% python3 -q
>>> import numpy as np
>>> np.set_printoptions(precision=3, suppress=True, linewidth=120, legacy="1.25")
>>> rnd = lambda a: np.round(a, 3) + 0
>>> J = np.load("block13.npy")
>>> print(J)
[[1 0 0 0 0 0 0 0 0 0 0 0]
 [0 0 0 0 0 0 0 0 0 1 0 0]
 [0 0 0 0 0 0 1 0 0 0 0 0]
 [0 1 0 0 0 0 0 0 0 0 0 0]
 [0 0 0 0 0 0 0 0 1 0 0 0]
 [0 0 0 0 0 0 0 0 0 0 1 0]
 [0 0 0 0 0 0 0 1 0 0 0 0]
 [0 0 0 0 0 0 0 0 0 0 0 1]
 [0 0 0 0 0 1 0 0 0 0 0 0]
 [0 0 0 0 1 0 0 0 0 0 0 0]
 [0 0 1 0 0 0 0 0 0 0 0 0]
 [0 0 0 1 0 0 0 0 0 0 0 0]]
>>> # 2 groups of indices that never mix
>>> blk = np.stack([J, 5 * J, J[::-1]])
>>> print(blk.shape)
(3, 12, 12)
>>> print(rnd(np.linalg.norm(blk, axis=(1, 2))))
[ 3.464 17.321  3.464]
>>> print(np.einsum("bij,cij->bc", blk, blk))
[[ 12  60   0]
 [ 60 300   0]
 [  0   0  12]]
>>> print(np.linalg.matrix_rank(blk))
[12 12 12]
>>> print(np.linalg.matrix_rank(blk.reshape(3, -1)))
2
>>> print((blk @ J.T).shape)
(3, 12, 12)
>>> rng = np.random.default_rng(69)
>>> z = rng.permutation(12)
>>> M2 = J[:, z] * rng.choice([-1, 1], 12)
>>> print(M2)
[[ 0  0  1  0  0  0  0  0  0  0  0  0]
 [ 0  0  0  0  0  0  0  1  0  0  0  0]
 [ 0  0  0  0  0  0  0  0  0  1  0  0]
 [ 0  0  0  0  1  0  0  0  0  0  0  0]
 [ 0  0  0 -1  0  0  0  0  0  0  0  0]
 [ 1  0  0  0  0  0  0  0  0  0  0  0]
 [ 0  0  0  0  0  0  0  0  1  0  0  0]
 [ 0  1  0  0  0  0  0  0  0  0  0  0]
 [ 0  0  0  0  0 -1  0  0  0  0  0  0]
 [ 0  0  0  0  0  0  1  0  0  0  0  0]
 [ 0  0  0  0  0  0  0  0  0  0  0  1]
 [ 0  0  0  0  0  0  0  0  0  0 -1  0]]
>>> U, _, vt = np.linalg.svd(J.T @ M2)
>>> print(U @ vt)
[[ 0.  0.  1.  0.  0.  0.  0.  0.  0.  0.  0.  0.]
 [ 0.  0.  0.  0.  1.  0.  0.  0.  0.  0.  0.  0.]
 [ 0.  0.  0.  0.  0.  0.  0.  0.  0.  0.  0.  1.]
 [ 0.  0.  0.  0.  0.  0.  0.  0.  0.  0. -1.  0.]
 [ 0.  0.  0.  0.  0.  0.  1.  0.  0.  0.  0.  0.]
 [ 0.  0.  0.  0.  0. -1.  0.  0.  0.  0.  0.  0.]
 [ 0.  0.  0.  0.  0.  0.  0.  0.  0.  1.  0.  0.]
 [ 0.  0.  0.  0.  0.  0.  0.  0.  1.  0.  0.  0.]
 [ 0.  0.  0. -1.  0.  0.  0.  0.  0.  0.  0.  0.]
 [ 0.  0.  0.  0.  0.  0.  0.  1.  0.  0.  0.  0.]
 [ 1.  0.  0.  0.  0.  0.  0.  0.  0.  0.  0.  0.]
 [ 0.  1.  0.  0.  0.  0.  0.  0.  0.  0.  0.  0.]]
>>> print(rnd(np.linalg.lstsq(J, M2)[0]))
[[ 0.  0.  1.  0.  0.  0.  0.  0.  0.  0.  0.  0.]
 [ 0.  0.  0.  0.  1.  0.  0.  0.  0.  0.  0.  0.]
 [ 0.  0.  0.  0.  0.  0.  0.  0.  0.  0.  0.  1.]
 [ 0.  0.  0.  0.  0.  0.  0.  0.  0.  0. -1.  0.]
 [ 0.  0.  0.  0.  0.  0.  1.  0.  0.  0.  0.  0.]
 [ 0.  0.  0.  0.  0. -1.  0.  0.  0.  0.  0.  0.]
 [ 0.  0.  0.  0.  0.  0.  0.  0.  0.  1.  0.  0.]
 [ 0.  0.  0.  0.  0.  0.  0.  0.  1.  0.  0.  0.]
 [ 0.  0.  0. -1.  0.  0.  0.  0.  0.  0.  0.  0.]
 [ 0.  0.  0.  0.  0.  0.  0.  1.  0.  0.  0.  0.]
 [ 1.  0.  0.  0.  0.  0.  0.  0.  0.  0.  0.  0.]
 [ 0.  1.  0.  0.  0.  0.  0.  0.  0.  0.  0.  0.]]
>>> Q, evecs = np.linalg.qr(J[:, :1])[0], np.linalg.qr(J[:, 1:])[0]
>>> sigma = np.linalg.svd(Q.T @ evecs, compute_uv=False)
>>> print(np.degrees(np.arccos(sigma.clip(0, 1))))
[90.]
>>> Q, r_ = np.linalg.qr(J)
>>> print(Q.shape, r_.shape)
(12, 12) (12, 12)
>>> print(abs(r_[0, 0]), rnd(np.linalg.norm(J[:, 0])))
1.0 1.0
>>> print(Q @ r_)
[[1. 0. 0. 0. 0. 0. 0. 0. 0. 0. 0. 0.]
 [0. 0. 0. 0. 0. 0. 0. 0. 0. 1. 0. 0.]
 [0. 0. 0. 0. 0. 0. 1. 0. 0. 0. 0. 0.]
 [0. 1. 0. 0. 0. 0. 0. 0. 0. 0. 0. 0.]
 [0. 0. 0. 0. 0. 0. 0. 0. 1. 0. 0. 0.]
 [0. 0. 0. 0. 0. 0. 0. 0. 0. 0. 1. 0.]
 [0. 0. 0. 0. 0. 0. 0. 1. 0. 0. 0. 0.]
 [0. 0. 0. 0. 0. 0. 0. 0. 0. 0. 0. 1.]
 [0. 0. 0. 0. 0. 1. 0. 0. 0. 0. 0. 0.]
 [0. 0. 0. 0. 1. 0. 0. 0. 0. 0. 0. 0.]
 [0. 0. 1. 0. 0. 0. 0. 0. 0. 0. 0. 0.]
 [0. 0. 0. 1. 0. 0. 0. 0. 0. 0. 0. 0.]]
>>> print(np.abs(np.diag(r_)))
[1. 1. 1. 1. 1. 1. 1. 1. 1. 1. 1. 1.]
>>> print(Q)
[[ 1.  0.  0.  0.  0.  0.  0.  0.  0.  0.  0.  0.]
 [-0.  0.  0.  0.  0.  0.  0.  0.  0. -1.  0.  0.]
 [-0. -0.  0.  0.  0.  0. -1.  0.  0.  0.  0.  0.]
 [-0. -1. -0.  0.  0.  0.  0.  0.  0.  0.  0.  0.]
 [-0. -0. -0. -0.  0.  0.  0.  0. -1.  0.  0.  0.]
 [-0. -0. -0. -0. -0.  0.  0.  0.  0.  0. -1.  0.]
 [-0. -0. -0. -0. -0. -0.  0. -1.  0.  0.  0.  0.]
 [-0. -0. -0. -0. -0. -0. -0.  0.  0.  0.  0.  1.]
 [-0. -0. -0. -0. -0. -1. -0. -0.  0.  0.  0.  0.]
 [-0. -0. -0. -0. -1. -0. -0. -0.  0.  0.  0.  0.]
 [-0. -0. -1. -0. -0. -0.  0.  0. -0.  0.  0.  0.]
 [-0. -0. -0. -1. -0. -0. -0. -0. -0.  0.  0.  0.]]
>>> print(np.allclose(r_.T @ r_, J.T @ J))
True
>>> print(r_)
[[ 1.  0.  0.  0.  0.  0.  0.  0.  0.  0.  0.  0.]
 [ 0. -1.  0.  0.  0.  0.  0.  0.  0.  0.  0.  0.]
 [ 0.  0. -1.  0.  0.  0.  0.  0.  0.  0.  0.  0.]
 [ 0.  0.  0. -1.  0.  0.  0.  0.  0.  0.  0.  0.]
 [ 0.  0.  0.  0. -1.  0.  0.  0.  0.  0.  0.  0.]
 [ 0.  0.  0.  0.  0. -1.  0.  0.  0.  0.  0.  0.]
 [ 0.  0.  0.  0.  0.  0. -1.  0.  0.  0.  0.  0.]
 [ 0.  0.  0.  0.  0.  0.  0. -1.  0.  0.  0.  0.]
 [ 0.  0.  0.  0.  0.  0.  0.  0. -1.  0.  0.  0.]
 [ 0.  0.  0.  0.  0.  0.  0.  0.  0. -1.  0.  0.]
 [ 0.  0.  0.  0.  0.  0.  0.  0.  0.  0. -1.  0.]
 [ 0.  0.  0.  0.  0.  0.  0.  0.  0.  0.  0.  1.]]
